In [1]: import numpy as np

In [2]: np.set_printoptions(precision=2, suppress=True, linewidth=100, legacy="1.25")

In [3]: out = np.array([[-1, 2], [3, 1], [-2, -3]])

In [4]: M = np.tile(out, (2, 3))

In [5]: M
Out[5]: 
array([[-1,  2, -1,  2, -1,  2],
       [ 3,  1,  3,  1,  3,  1],
       [-2, -3, -2, -3, -2, -3],
       [-1,  2, -1,  2, -1,  2],
       [ 3,  1,  3,  1,  3,  1],
       [-2, -3, -2, -3, -2, -3]])

In [6]: out = np.array([[2, 1], [3, 3], [0, 3], [1, 1], [2, 1], [1, 1]])

In [7]: np.einsum("ij->j", M)
Out[7]: array([0, 0, 0, 0, 0, 0])

In [8]: np.einsum("ik,kj->ji", M, out)
Out[8]: 
array([[  6,  17, -23,   6,  17, -23],
       [  5,  20, -25,   5,  20, -25]])

In [9]: np.einsum("ij,ij->i", M, M)
Out[9]: array([15, 30, 39, 15, 30, 39])

In [10]: M @ np.linalg.pinv(M) @ M
Out[10]: 
array([[-1.,  2., -1.,  2., -1.,  2.],
       [ 3.,  1.,  3.,  1.,  3.,  1.],
       [-2., -3., -2., -3., -2., -3.],
       [-1.,  2., -1.,  2., -1.,  2.],
       [ 3.,  1.,  3.,  1.,  3.,  1.],
       [-2., -3., -2., -3., -2., -3.]])

In [11]: np.allclose(M[:-1].T @ np.linalg.lstsq(M[:-1].T, M[-1])[0], M[-1])
Out[11]: True

In [12]: np.unique(M.round(6), axis=0).shape
Out[12]: (3, 6)

In [13]: t3 = np.stack([M, 3 * M, M[::-1]])

In [14]: (t3 @ M.T).shape
Out[14]: (3, 6, 6)

In [15]: np.linalg.matrix_rank(t3.reshape(3, -1))
Out[15]: 2

In [16]: print(t3.shape)
(3, 6, 6)

In [17]: J = np.load("out5.npy")

In [18]: J
Out[18]: 
array([[-1.06,  2.05,  2.08, -1.07,  0.03],
       [-0.87,  1.79,  1.79, -0.88, -0.02],
       [-0.81,  1.63,  1.63, -0.81,  0.01],
       [ 1.01, -1.92, -1.92,  1.  ,  0.01],
       [-0.95,  1.93,  1.96, -0.97,  0.04],
       [ 0.35, -0.67, -0.58,  0.33, -0.01],
       [-0.27,  0.52,  0.52, -0.2 ,  0.01],
       [ 1.88, -3.78, -3.8 ,  1.91,  0.04],
       [ 0.89, -1.75, -1.76,  0.86, -0.02],
       [ 1.1 , -2.28, -2.29,  1.15, -0.01],
       [-0.11,  0.24,  0.28, -0.13, -0.01],
       [ 1.15, -2.35, -2.39,  1.15,  0.03]])

In [19]: rk = np.linalg.matrix_rank(M)

In [20]: rk
Out[20]: 2

In [21]: N = np.linalg.svd(M)[2][rk:].T

In [22]: np.round(M @ N, 2) + 0
Out[22]: 
array([[0., 0., 0., 0.],
       [0., 0., 0., 0.],
       [0., 0., 0., 0.],
       [0., 0., 0., 0.],
       [0., 0., 0., 0.],
       [0., 0., 0., 0.]])

In [23]: cen = J - J.mean(axis=0)

In [24]: left, s, Vt = np.linalg.svd(cen, full_matrices=False)

In [25]: np.abs(Vt[-1])
Out[25]: array([0.6 , 0.61, 0.44, 0.26, 0.07])

In [26]: np.abs(left[:, 0]).argmax()
Out[26]: 7

In [27]: s
Out[27]: array([10.59,  0.11,  0.08,  0.07,  0.05])

In [28]: round((s ** 2).sum() ** 2 / (s ** 4).sum(), 2)
Out[28]: 1.0

In [29]: print(np.linalg.matrix_rank(cen))
5

In [30]: np.searchsorted(np.cumsum(s ** 2) / (s ** 2).sum(), 0.9) + 1
Out[30]: 1

In [31]: G = np.cov(J, rowvar=False)

In [32]: np.argsort(-J.std(axis=0).round(6), kind="stable")
Out[32]: array([2, 1, 3, 0, 4])

In [33]: G.shape
Out[33]: (5, 5)

In [34]: np.round(np.linalg.eigvalsh(G)[::-1], 2) + 0
Out[34]: array([10.19,  0.  ,  0.  ,  0.  ,  0.  ])

In [35]: np.corrcoef(J.T)
Out[35]: 
array([[ 1.  , -1.  , -1.  ,  1.  ,  0.02],
       [-1.  ,  1.  ,  1.  , -1.  , -0.03],
       [-1.  ,  1.  ,  1.  , -1.  , -0.04],
       [ 1.  , -1.  , -1.  ,  1.  ,  0.03],
       [ 0.02, -0.03, -0.04,  0.03,  1.  ]])

In [36]: np.argwhere(np.triu(np.abs(np.corrcoef(J.T)) > 0.8, 1))
Out[36]: 
array([[0, 1],
       [0, 2],
       [0, 3],
       [1, 2],
       [1, 3],
       [2, 3]])

In [37]: C = J[[0, 5]].astype(float)

In [38]: for _ in range(7):
    ...:     z = np.linalg.norm(J[:, None] - C, axis=-1).argmin(axis=1)
    ...:     C = np.array([J[z == j].mean(axis=0) for j in range(2)])
    ...: 

In [39]: print(z)
[0 0 0 1 0 1 0 1 1 1 0 1]

In [40]: np.round(C[1] - C[0], 2) + 0
Out[40]: array([ 1.74, -3.48, -3.5 ,  1.74,  0.  ])

In [41]: cen = (J - J.mean(axis=0)) / J.std(axis=0)

In [42]: cen.std(axis=0)
Out[42]: array([1., 1., 1., 1., 1.])

In [43]: c = np.linalg.lstsq(np.delete(cen, 2, axis=1), cen[:, 2])[0]

In [44]: np.abs(c).argmax()
Out[44]: 1

In [45]: data = np.loadtxt("arr.csv", delimiter=",")

In [46]: print(data)
[[-2. -1.  0.  1.  2.  3.]
 [ 4.  5.  6.  7.  8.  9.]
 [10. 11. 12. 13. 14. 15.]]

In [47]: # looks like rank 2

In [48]: rk = np.linalg.matrix_rank(data)

In [49]: rk
Out[49]: 2

In [50]: N = np.linalg.svd(data)[2][rk:].T

In [51]: np.round(data @ N, 2) + 0
Out[51]: 
array([[0., 0., 0., 0.],
       [0., 0., 0., 0.],
       [0., 0., 0., 0.]])

In [52]: np.linalg.matrix_rank(data.T @ data), np.linalg.matrix_rank(data @ data.T)
Out[52]: (2, 2)

In [53]: N @ N.T
Out[53]: 
array([[ 0.48, -0.38, -0.24, -0.1 ,  0.05,  0.19],
       [-0.38,  0.7 , -0.21, -0.12, -0.04,  0.05],
       [-0.24, -0.21,  0.82, -0.15, -0.12, -0.1 ],
       [-0.1 , -0.12, -0.15,  0.82, -0.21, -0.24],
       [ 0.05, -0.04, -0.12, -0.21,  0.7 , -0.38],
       [ 0.19,  0.05, -0.1 , -0.24, -0.38,  0.48]])

In [54]: N.shape
Out[54]: (6, 4)

In [55]: [int(np.linalg.matrix_rank(np.delete(data, i, axis=0))) for i in range(3)]
Out[55]: [2, 2, 2]

In [56]: G = data.T @ data

In [57]: np.round(np.linalg.svd(data, compute_uv=False) ** 2, 2) + 0
Out[57]: array([1226.51,   18.49,    0.  ])

In [58]: (data @ data.T).shape
Out[58]: (3, 3)

In [59]: np.diag(G)
Out[59]: array([120., 147., 180., 219., 264., 315.])

In [60]: x0 = np.array([3, -3, -1, 2, 0, 2])

In [61]: data @ np.ones(6)
Out[61]: array([ 3., 39., 75.])

In [62]: print((data * x0).sum(axis=1))
[ 5. 23. 41.]

In [63]: (data @ x0).argmax()
Out[63]: 2

In [64]: data @ np.eye(6)[5]
Out[64]: array([ 3.,  9., 15.])

In [65]: left, s, Vt = np.linalg.svd(data)

In [66]: vecs = Vt[:(s > 1e-8).sum()]

In [67]: rng = np.random.default_rng(54)

In [68]: x0 = data[0] + -3 * data[1] + rng.integers(2) * np.eye(6)[4]

In [69]: x0
Out[69]: array([-14., -16., -18., -20., -22., -24.])

In [70]: np.allclose(vecs.T @ vecs @ x0, x0)
Out[70]: True

In [71]: np.linalg.lstsq(data[:-1].T, data[-1])[2]
Out[71]: 2

In [72]: np.round(np.trace(np.linalg.pinv(data) @ data), 2)
Out[72]: 2.0

In [73]: W0 = np.loadtxt("sample19.csv", delimiter=",")

In [74]: W0
Out[74]: 
array([[  6.96,   5.8 ,   1.72],
       [  1.53,   4.54,   0.6 ],
       [  6.58,  12.37,  -1.65],
       [  6.95,   3.8 ,  -0.56],
       [ -0.41,  -7.65,   1.6 ],
       [ -3.49,   6.39,   2.34],
       [  1.28,  14.61,   1.51],
       [ -0.24,  -6.34,   1.46],
       [  8.83,  -3.93,  -1.11],
       [ -7.77,  -2.1 ,   1.26],
       [ 11.68,   3.  ,   3.45],
       [ -5.32,  14.57,  -3.27],
       [ -2.3 , -27.79,  -2.02],
       [ -2.91,   0.45,  -0.72],
       [ 12.02,  -3.8 ,  -0.02],
       [ -9.17,  -4.25,  -1.1 ],
       [  4.21,  -8.3 ,   1.4 ],
       [ -3.86, -16.67,  -4.41],
       [ -7.72,  -8.98,   0.77],
       [ -2.27,   7.  ,   1.63],
       [  1.89,  -6.73,  -0.2 ],
       [ -4.84, -12.34,   2.3 ],
       [ -6.89,  -5.38,  -2.02],
       [ -0.62,  -8.72,  -5.49]])

In [75]: t3 = np.stack([W0, 4 * W0, W0[::-1]])

In [76]: print((t3 @ W0.T).shape)
(3, 24, 24)

In [77]: np.linalg.norm(t3, axis=(1, 2))
Out[77]: array([ 58.21, 232.83,  58.21])

In [78]: np.einsum("bij,cij->bc", t3, t3)
Out[78]: 
array([[ 3388.09, 13552.37, -2301.88],
       [13552.37, 54209.5 , -9207.51],
       [-2301.88, -9207.51,  3388.09]])

In [79]: K = np.tril(np.array([[1, 3, 2, 3], [3, 0, 2, 0], [1, 1, 1, 1], [2, 2, 0, 3]]), -1) + np.eye(4, dtype=int)

In [80]: print(K)
[[1 0 0 0]
 [3 1 0 0]
 [1 1 1 0]
 [2 2 0 1]]

In [81]: # triangular

In [82]: left, s, Vt = np.linalg.svd(K, full_matrices=False)

In [83]: print((s > 1e-8).sum())
4

In [84]: np.cumsum(s ** 2) / np.sum(s ** 2)
Out[84]: array([0.88, 0.96, 1.  , 1.  ])

In [85]: np.abs(left[:, 0]).round(6).argmax()
Out[85]: 1

In [86]: np.allclose(left * s @ Vt, K)
Out[86]: True

In [87]: s / s[0]
Out[87]: array([1.  , 0.3 , 0.22, 0.04])

In [88]: print(np.round(left.T @ left, 2) + 0)
[[1. 0. 0. 0.]
 [0. 1. 0. 0.]
 [0. 0. 1. 0.]
 [0. 0. 0. 1.]]

In [89]: left.shape, s.shape, Vt.shape
Out[89]: ((4, 4), (4,), (4, 4))

In [90]: def softmax(z):
    ...:     e = np.exp(z - z.max(axis=-1, keepdims=True))
    ...:     return e / e.sum(axis=-1, keepdims=True)
    ...: 

In [91]: softmax(K[0])
Out[91]: array([0.48, 0.17, 0.17, 0.17])

In [92]: print(softmax(K).sum(axis=1))
[1. 1. 1. 1.]

In [93]: scores = K @ K.T / np.sqrt(4)

In [94]: softmax(scores)[0] @ K
Out[94]: array([2.11, 1.1 , 0.16, 0.26])

In [95]: m1 = np.load("test6.npy")

In [96]: m1
Out[96]: 
array([[-8,  2,  4, -4, -9],
       [ 9,  5, -3, -5,  5],
       [-1, -6,  5, -4,  2],
       [ 7,  1, -1, -3, -6],
       [-1, -2,  5, -5,  5]])

In [97]: np.round(np.linalg.norm(m1, 2), 2)
Out[97]: 16.82

In [98]: print(np.linalg.norm(m1, axis=1))
[13.45 12.85  9.06  9.8   8.94]

In [99]: np.linalg.norm(m1, axis=1).argmax()
Out[99]: 0

In [100]: np.round(np.linalg.norm(m1) ** 2 / np.linalg.norm(m1, 2) ** 2, 2)
Out[100]: 2.14

In [101]: m1[2] @ m1[4]
Out[101]: 68

In [102]: print(np.linalg.norm(m1, axis=0))
[14.    8.37  8.72  9.54 13.08]

In [103]: out = m1 / np.linalg.norm(m1, axis=1, keepdims=True)

In [104]: G = out @ out.T

In [105]: print(round(float(np.degrees(np.arccos(np.clip(G[2, 0], -1, 1)))), 2))
83.4

In [106]: np.argwhere(np.triu(np.abs(G) > 0.95, 1))
Out[106]: array([], shape=(0, 2), dtype=int64)

In [107]: np.linalg.norm(out, axis=1)
Out[107]: array([1., 1., 1., 1., 1.])

In [108]: out = np.array([[2, 2, 3], [2, 1, -3]])

In [109]: C = np.kron(out, m1)

In [110]: C.shape
Out[110]: (10, 15)

In [111]: print(round(np.linalg.norm(C, 2), 2), round(np.linalg.norm(out, 2) * np.linalg.norm(m1, 2), 2))
73.03 73.03

In [112]: np.trace(m1)
Out[112]: 4

In [113]: np.allclose(m1, m1.T)
Out[113]: False

In [114]: print(np.round(np.abs(np.linalg.eigvals(m1)).max(), 2))
10.04

In [115]: X = np.array([[0, 0, 1, 0, 0, 1],
     ...:     [0, 0, 1, 0, 0, 1],
     ...:     [1, 1, 0, 0, 0, 1],
     ...:     [0, 0, 0, 0, 1, 0],
     ...:     [0, 0, 0, 1, 0, 0],
     ...:     [1, 1, 1, 0, 0, 0]])

In [116]: out = np.array([[2, 8], [6, 3], [0, 7], [9, 4], [4, 5], [2, 4]])

In [117]: print(np.einsum("ik,kj->ij", X, out))
[[ 2 11]
 [ 2 11]
 [10 15]
 [ 4  5]
 [ 9  4]
 [ 8 18]]

In [118]: np.linalg.matrix_rank(X @ out)
Out[118]: 2

In [119]: np.einsum("ik,kj->ji", X, out)
Out[119]: 
array([[ 2,  2, 10,  4,  9,  8],
       [11, 11, 15,  5,  4, 18]])

In [120]: print(round(np.linalg.norm(X, 2) / np.linalg.norm(X), 2))
0.74

In [121]: print(np.linalg.matrix_rank(X, rtol=0.1))
5

In [122]: left, s, Vt = np.linalg.svd(X)

In [123]: s.round(2) + 0
Out[123]: array([2.56, 1.56, 1.  , 1.  , 1.  , 0.  ])

In [124]: print(np.argmax(s[:-1] / (s[1:] + 1e-6)) + 1)
5

In [125]: out = left[:, :5] @ np.diag(s[:5]) @ Vt[:5]

In [126]: np.linalg.matrix_rank(out)
Out[126]: 5

In [127]: out.round(2) + 0
Out[127]: 
array([[0., 0., 1., 0., 0., 1.],
       [0., 0., 1., 0., 0., 1.],
       [1., 1., 0., 0., 0., 1.],
       [0., 0., 0., 0., 1., 0.],
       [0., 0., 0., 1., 0., 0.],
       [1., 1., 1., 0., 0., 0.]])

In [128]: evals, vecs = np.linalg.eigh(X)

In [129]: np.round(evals.sum(), 2), np.trace(X)
Out[129]: (-0.0, 0)

In [130]: np.round(np.abs(vecs[:, -1]), 2) + 0
Out[130]: array([0.44, 0.44, 0.56, 0.  , 0.  , 0.56])

In [131]: print((evals > 1e-8).sum(), (evals < -1e-8).sum())
2 3

In [132]: np.round(np.linalg.eigvalsh(X @ X), 2) + 0
Out[132]: array([0.  , 1.  , 1.  , 1.  , 2.44, 6.56])

In [133]: print(np.abs(vecs[:, -1]).round(6).argmax())
2

In [134]: np.abs(X).max()
Out[134]: 1

In [135]: np.unravel_index(np.abs(X).argmax(), X.shape)
Out[135]: (0, 2)

In [136]: X.sum(axis=0)
Out[136]: array([2, 2, 3, 1, 1, 3])

In [137]: print(np.linalg.matrix_rank(X))
5

In [138]: X - X[0]
Out[138]: 
array([[ 0,  0,  0,  0,  0,  0],
       [ 0,  0,  0,  0,  0,  0],
       [ 1,  1, -1,  0,  0,  0],
       [ 0,  0, -1,  0,  1, -1],
       [ 0,  0, -1,  1,  0, -1],
       [ 1,  1,  0,  0,  0, -1]])

In [139]: np.round(np.linalg.norm(X), 2)
Out[139]: 3.46
